>>> import numpy as np
>>> import numpy.linalg as la
>>> np.set_printoptions(suppress=True, linewidth=100)
>>> E = np.load("out2.npy")
>>> E
array([[-18.2474, -21.6324, -15.5114],
       [-19.1692, -22.1815, -16.2246],
       [-16.5439, -21.1152, -16.4688],
       [-18.4152, -20.5915, -16.9972],
       [-20.0992, -21.3863, -14.844 ],
       [-17.8635, -22.2879, -14.9649],
       [-17.3147, -20.3448, -13.8823],
       [-19.0044, -19.9562, -15.1191],
       [-17.7631, -22.5546, -14.0018],
       [-17.3261, -20.0356, -15.4222],
       [-17.8652, -22.7823, -15.6103],
       [-17.551 , -18.4047, -16.5204],
       [-16.5865, -20.3902, -16.0799],
       [-17.2084, -21.3668, -16.9558],
       [-17.9918, -23.0969, -13.3643],
       [-18.7635, -20.0446, -15.0106],
       [-17.384 , -20.9529, -14.8018],
       [-17.5367, -21.1234, -15.7921],
       [-17.92  , -20.8102, -14.339 ],
       [-17.9668, -21.9135, -14.0554],
       [-17.9789, -19.83  , -16.7706],
       [-17.965 , -20.8051, -15.7891],
       [-16.7258, -20.0421, -14.4876],
       [-18.4333, -21.2009, -14.633 ],
       [-18.3108, -22.2697, -13.8083],
       [-18.1629, -20.9376, -16.9039],
       [-18.1832, -21.5651, -15.6341],
       [-17.9569, -20.7125, -16.4096],
       [-19.3001, -19.9718, -13.9507],
       [-17.299 , -20.3107, -15.0865],
       [-16.4005, -19.8798, -15.101 ],
       [-16.4694, -23.0127, -14.8507],
       [-17.4449, -21.6985, -15.7953],
       [-20.1856, -21.1854, -15.5697],
       [-19.0014, -20.6753, -16.0799],
       [-19.2205, -21.575 , -13.9785],
       [-18.4878, -20.8552, -16.0736],
       [-17.114 , -21.6108, -16.0471],
       [-17.3774, -21.2569, -17.4865],
       [-17.4915, -21.6198, -15.7569],
       [-19.1218, -19.5475, -14.8649],
       [-19.2738, -19.9593, -15.385 ]])
>>> round(la.norm(E, 2) / la.norm(E), 4)
np.float64(0.9989)
>>> la.matrix_rank(E, rtol=0.1)
np.int64(1)
>>> la.cond(E) > 100
np.False_
>>> print(round(np.log10(la.cond(E))))
2
>>> np.round(np.abs(la.svd(E)[2][-1]), 4)
array([0.8181, 0.5187, 0.2483])
>>> G = np.cov(E, rowvar=False)
>>> print(np.round(E.std(axis=0), 4))
[0.9173 0.9932 0.9923]
>>> G.round(4)
array([[ 0.862 , -0.0425, -0.1384],
       [-0.0425,  1.0105, -0.2331],
       [-0.1384, -0.2331,  1.0088]])
>>> G.shape
(3, 3)
>>> np.round(np.polyfit(E[:, 2], E[:, 0], 1), 4)
array([ -0.1372, -20.1219])
>>> np.argsort(-E.std(axis=0).round(6), kind="stable")
array([1, 2, 0])
>>> W2 = E[[5, 2]].astype(float)
>>> for _ in range(6):
...     z = la.norm(E[:, None] - W2, axis=-1).argmin(axis=1)
...     W2 = np.array([E[z == j].mean(axis=0) for j in range(2)])
... 
>>> z
array([0, 0, 1, 1, 0, 0, 0, 0, 0, 1, 0, 1, 1, 1, 0, 0, 0, 1, 0, 0, 1, 1, 1, 0, 0, 1, 0, 1, 0, 1, 1,
       0, 1, 0, 0, 0, 1, 1, 1, 1, 0, 0])
>>> print(W2.round(4))
[[-18.4719 -21.3438 -14.8037]
 [-17.4512 -20.6624 -16.1023]]
>>> W0 = np.load("a.npy")
>>> print(W0)
[[2.0845 1.1765 1.9835 0.9431]
 [2.0509 1.0303 1.9342 1.0176]
 [2.099  1.1056 2.0461 1.1677]
 [2.1533 0.8446 1.9724 1.0213]
 [2.0075 0.8746 2.0863 1.0203]
 [1.9285 1.003  2.1275 0.7452]
 [2.1297 0.9513 1.9384 0.8411]
 [2.1425 0.9683 2.0918 1.0889]
 [2.1131 1.0964 2.1055 1.0061]
 [2.0244 1.0692 2.1995 0.8828]
 [1.8348 0.9808 1.9845 0.9447]
 [2.1136 1.0978 1.9383 1.1713]
 [2.1136 1.0156 2.0507 1.0891]
 [2.0493 1.0146 1.9204 0.9594]
 [2.0874 0.9659 1.8608 0.9485]
 [1.9816 0.9066 1.8975 0.996 ]
 [1.9964 1.1168 1.8686 1.0113]
 [2.0783 0.8217 1.9228 0.9811]
 [1.9611 0.9627 2.0659 0.9674]
 [1.975  1.9685 1.0394 0.8936]
 [1.9564 2.004  1.0037 0.9726]
 [2.0598 1.8812 1.0245 1.1577]
 [2.0217 1.9725 0.9078 0.874 ]
 [1.9544 1.8604 0.9487 0.9674]
 [2.0391 2.0593 1.0094 1.0404]
 [2.0233 1.9806 1.0565 1.0503]
 [2.0736 1.9554 0.8387 1.0706]
 [2.0532 1.9628 1.1337 0.8831]
 [1.8844 1.9499 0.904  0.839 ]
 [2.1449 2.1173 1.0134 1.0531]
 [2.1539 1.9685 1.1275 0.9019]
 [1.8504 1.8787 0.9666 0.9149]
 [2.1712 2.0397 0.9144 0.9047]
 [1.8432 2.0515 1.0861 1.0346]
 [1.8428 2.166  0.9575 1.1464]
 [1.8875 2.2125 0.9636 1.127 ]
 [1.9581 2.0427 0.9621 1.0138]
 [1.9366 2.0853 1.0393 0.969 ]]
>>> z = W0[:, 1] > np.median(W0[:, 1])
>>> r0 = W0[z].mean(axis=0) - W0[~z].mean(axis=0)
>>> (((W0 - W0.mean(axis=0)) @ r0 > 0) == z).mean()
np.float64(1.0)
>>> print(((W0 - W0.mean(axis=0)) @ r0 > 0).astype(int))
[0 0 0 0 0 0 0 0 0 0 0 0 0 0 0 0 0 0 0 1 1 1 1 1 1 1 1 1 1 1 1 1 1 1 1 1 1 1]
>>> r0.round(4)
array([-0.0589,  1.0081, -1.0051,  0.0006])
